$ ipython --no-banner

In [1]: import numpy as np

In [2]: import numpy.linalg as la

In [3]: np.set_printoptions(precision=3, suppress=True, linewidth=160)

In [4]: rng = np.random.default_rng(93)

In [5]: ang = np.sort(rng.uniform(-2, 2, 16))

In [6]: M = np.c_[ang, ang ** 2, ang ** 3] @ np.array([[2, 3, 0], [1, 1, 3], [1, 1, 3]])

In [7]: print(M)
[[-6.773 -8.642 -9.106]
 [-5.976 -7.749 -7.289]
 [-3.592 -4.994 -2.367]
 [-0.471 -0.732  0.151]
 [-0.433 -0.671  0.13 ]
 [-0.303 -0.466  0.066]
 [ 0.38   0.553  0.105]
 [ 2.009  2.662  2.112]
 [ 2.622  3.398  3.21 ]
 [ 4.411  5.468  6.892]
 [ 7.596  9.004 14.335]
 [11.791 13.533 24.928]
 [14.073 15.961 30.889]
 [14.437 16.347 31.851]
 [14.979 16.921 33.284]
 [15.965 17.963 35.906]]

In [8]: Xs = M - M.mean(axis=1)
Traceback (most recent call last):
  Cell In[8], line 1
    Xs = M - M.mean(axis=1)
ValueError: operands could not be broadcast together with shapes (16,3) (16,) 


In [9]: Xs = M - M.mean(axis=0)

In [10]: Uu, sv, Vh = la.svd(Xs, full_matrices=False)

In [11]: print(np.abs(Uu[:, 0]).argmax())
15

In [12]: print((np.sign(Uu[:, 0]) == np.sign(Uu[0, 0])).astype(int))
[1 1 1 1 1 1 1 1 1 1 0 0 0 0 0 0]

In [13]: print(np.round(sv ** 2 / (sv ** 2).sum(), 3) + 0)
[0.992 0.008 0.   ]

In [14]: print(np.searchsorted(np.cumsum(sv ** 2) / (sv ** 2).sum(), 0.9) + 1)
1

In [15]: print(np.abs(Vh[0]).argmax())
2

In [16]: print(np.round(la.norm(M, 2) / la.norm(M), 3))
0.997

In [17]: print([round(float(x), 3) for x in la.svd(M, compute_uv=False)[:3]])
[90.297, 7.474, 0.0]

In [18]: print(np.argsort(-la.norm(M, axis=0).round(6), kind="stable")[:3])
[2 1 0]

In [19]: print(la.cond(M) > 100)
True

In [20]: Uu, sv, Vh = la.svd(M)

In [21]: vecs = Vh[:(sv > 1e-8).sum()]

In [22]: vec = M[11] + 2 * M[6] + rng.integers(2) * np.eye(3)[2]

In [23]: print(vec)
[12.552 14.639 26.138]

In [24]: print(np.diag(vecs.T @ vecs))
[0.314 0.695 0.992]

In [25]: print(vecs.T @ vecs)
[[ 0.314  0.458  0.076]
 [ 0.458  0.695 -0.051]
 [ 0.076 -0.051  0.992]]

In [26]: mat = np.load("a.npy")

In [27]: print(mat)
[[-0.55  -0.009  0.157]
 [ 0.165 -0.799 -0.54 ]
 [ 0.606  0.506 -0.378]
 [-0.55   0.325 -0.735]]

In [28]: vec = np.array([0, 1, -3])

In [29]: y = mat @ vec

In [30]: print(np.round(la.solve(mat.T @ mat, mat.T @ y), 3) + 0)
[ 0.  1. -3.]

In [31]: print(y)
[-0.479  0.822  1.641  2.53 ]

In [32]: y = y + 0.05 * rng.normal(size=4)

In [33]: print(y)
[-0.411  0.881  1.658  2.49 ]

In [34]: c, *_ = la.lstsq(mat, y)

In [35]: print(c)
[ 0.005  0.948 -2.998]

In [36]: print(c.round())
[ 0.  1. -3.]

In [37]: out = np.c_[mat[:, :2] @ np.array([[4, -6], [4, -2]]), np.array([1, 2, 1, 2])]

In [38]: print(out)
[[-2.237  3.32   1.   ]
 [-2.535  0.607  2.   ]
 [ 4.445 -4.645  1.   ]
 [-0.901  2.652  2.   ]]

In [39]: print(la.matrix_rank(out))
3

In [40]: print(np.round(la.norm(out - mat @ la.lstsq(mat, out)[0], axis=0), 3) + 0)
[0.    0.    1.264]

In [41]: m1 = np.load("arr.npy")

In [42]: print(m1)
[[6. 1. 1. 1.]
 [1. 6. 1. 1.]
 [1. 1. 6. 1.]
 [1. 1. 1. 6.]]

In [43]: ev, vecs = la.eig(m1)

In [44]: print(np.sort(la.eigvals(la.inv(m1))))
[0.111 0.2   0.2   0.2  ]

In [45]: print(round(float(np.prod(ev)), 3))
1125.0

In [46]: print(ev)
[5. 9. 5. 5.]

In [47]: out = np.array([[-3, -1], [-2, -1]])

In [48]: K = np.kron(np.eye(2, dtype=int), out)

In [49]: print(K)
[[-3 -1  0  0]
 [-2 -1  0  0]
 [ 0  0 -3 -1]
 [ 0  0 -2 -1]]

In [50]: print((la.matrix_power((K != 0) + (K.T != 0) + np.eye(4), 4) > 0).astype(int))
[[1 1 0 0]
 [1 1 0 0]
 [0 0 1 1]
 [0 0 1 1]]

In [51]: print(np.sort(la.eigvals(K).real))
[-3.732 -3.732 -0.268 -0.268]

In [52]: E = np.load("sample13.npy")

In [53]: print(E)
[[ 1 -1]
 [ 1  0]
 [ 1  1]
 [ 1  2]]

In [54]: Q = E.astype(float).copy()

In [55]: for j in range(2):
    ...:     Q[:, j] -= Q[:, :j] @ (Q[:, :j].T @ Q[:, j])
    ...:     Q[:, j] /= la.norm(Q[:, j])
    ...: 

In [56]: print(Q)
[[ 0.5   -0.671]
 [ 0.5   -0.224]
 [ 0.5    0.224]
 [ 0.5    0.671]]

In [57]: print(Q.T @ Q)
[[1. 0.]
 [0. 1.]]

In [58]: W0 = np.array([[-6, -8, 9], [7, -5, 9], [-6, -7, 3]])

In [59]: print(W0)
[[-6 -8  9]
 [ 7 -5  9]
 [-6 -7  3]]

In [60]: labels = rng.permutation(3)

In [61]: print(labels)
[0 1 2]

In [62]: out = W0[labels][:, labels]

In [63]: print(np.diag(out))
[-6 -5  3]

In [64]: print(round(la.det(out), 3), round(la.det(W0[labels]), 3))
-399.0 -399.0

In [65]: print(np.allclose(out, W0))
True

In [66]: print(out)
[[-6 -8  9]
 [ 7 -5  9]
 [-6 -7  3]]

In [67]: F = np.minimum.outer(np.arange(1, 3), np.arange(1, 3)) * 2

In [68]: print(F)
[[2 2]
 [2 4]]

In [69]: vec = np.array([9, 9])

In [70]: y = F @ vec

In [71]: c, lr = np.zeros(2), 1 / la.norm(F, 2) ** 2

In [72]: for i in range(10):
    ...:     c -= lr * F.T @ (F @ c - y)
    ...:     if i % 2 == 0: print(i, round(la.norm(F @ c - y), 3))
    ...: 
0 2.186
2 2.094
4 2.006
6 1.922
8 1.841

In [73]: print(c)
[ 6.994 10.24 ]

In [74]: ev, vecs = la.eig(F)

In [75]: print(np.sort(la.eigvals(la.inv(F))))
[0.191 1.309]

In [76]: print(np.round(F @ vecs[:, 0] - ev[0] * vecs[:, 0], 3) + 0)
[0. 0.]

In [77]: print(np.sort(la.eigvals(F.T)))
[0.764 5.236]

In [78]: out = F / np.sqrt((F ** 2).mean(axis=1, keepdims=True))

In [79]: print(out[0])
[1. 1.]

In [80]: print(F - F.mean(axis=1, keepdims=True))
[[ 0.  0.]
 [-1.  1.]]

In [81]: ev, vecs = la.eigh(F)

In [82]: vec = np.array([0, 3])

In [83]: print(vecs * np.abs(ev) @ vecs.T)
[[2. 2.]
 [2. 4.]]

In [84]: print(vec @ F @ vec)
36

In [85]: print(vecs * np.maximum(ev, 0) @ vecs.T)
[[2. 2.]
 [2. 4.]]

In [86]: L = la.cholesky(F)

In [87]: print(round(float(np.prod(np.diag(L)) ** 2), 3), round(float(la.det(F)), 3))
4.0 4.0

In [88]: print(F / np.sqrt(np.outer(np.diag(F), np.diag(F))))
[[1.    0.707]
 [0.707 1.   ]]

In [89]: data = np.loadtxt("m.csv", delimiter=",")

In [90]: print(data)
[[0. 0. 0.]
 [0. 0. 1.]
 [0. 1. 0.]]

In [91]: print(np.allclose(data[:-1].T @ la.lstsq(data[:-1].T, data[-1])[0], data[-1]))
False

In [92]: print(np.unique(data.round(6), axis=0).shape)
(3, 3)

In [93]: print(round(np.trace(la.pinv(data) @ data), 3))
2.0

In [94]: rank = la.matrix_rank(data)

In [95]: print(rank)
2

In [96]: N = la.svd(data)[2][rank:].T

In [97]: print([int(la.matrix_rank(np.delete(data, i, axis=0))) for i in range(3)])
[2, 1, 1]

In [98]: print(N @ N.T)
[[1. 0. 0.]
 [0. 0. 0.]
 [0. 0. 0.]]

In [99]: print(la.matrix_rank(data.T @ data), la.matrix_rank(data @ data.T))
2 2

In [100]: Uu, sv, Vh = la.svd(data)

In [101]: vecs = Vh[:(sv > 1e-8).sum()]

In [102]: vec = data[1] + -3 * data[2] + rng.integers(2) * np.eye(3)[1]

In [103]: print(vec)
[ 0. -2.  1.]

In [104]: print(round(la.norm(vec - vecs.T @ vecs @ vec), 3))
0.0

In [105]: print(la.matrix_rank(np.vstack([data, vec])))
2

In [106]: print(np.allclose(vecs.T @ vecs @ vec, vec))
True
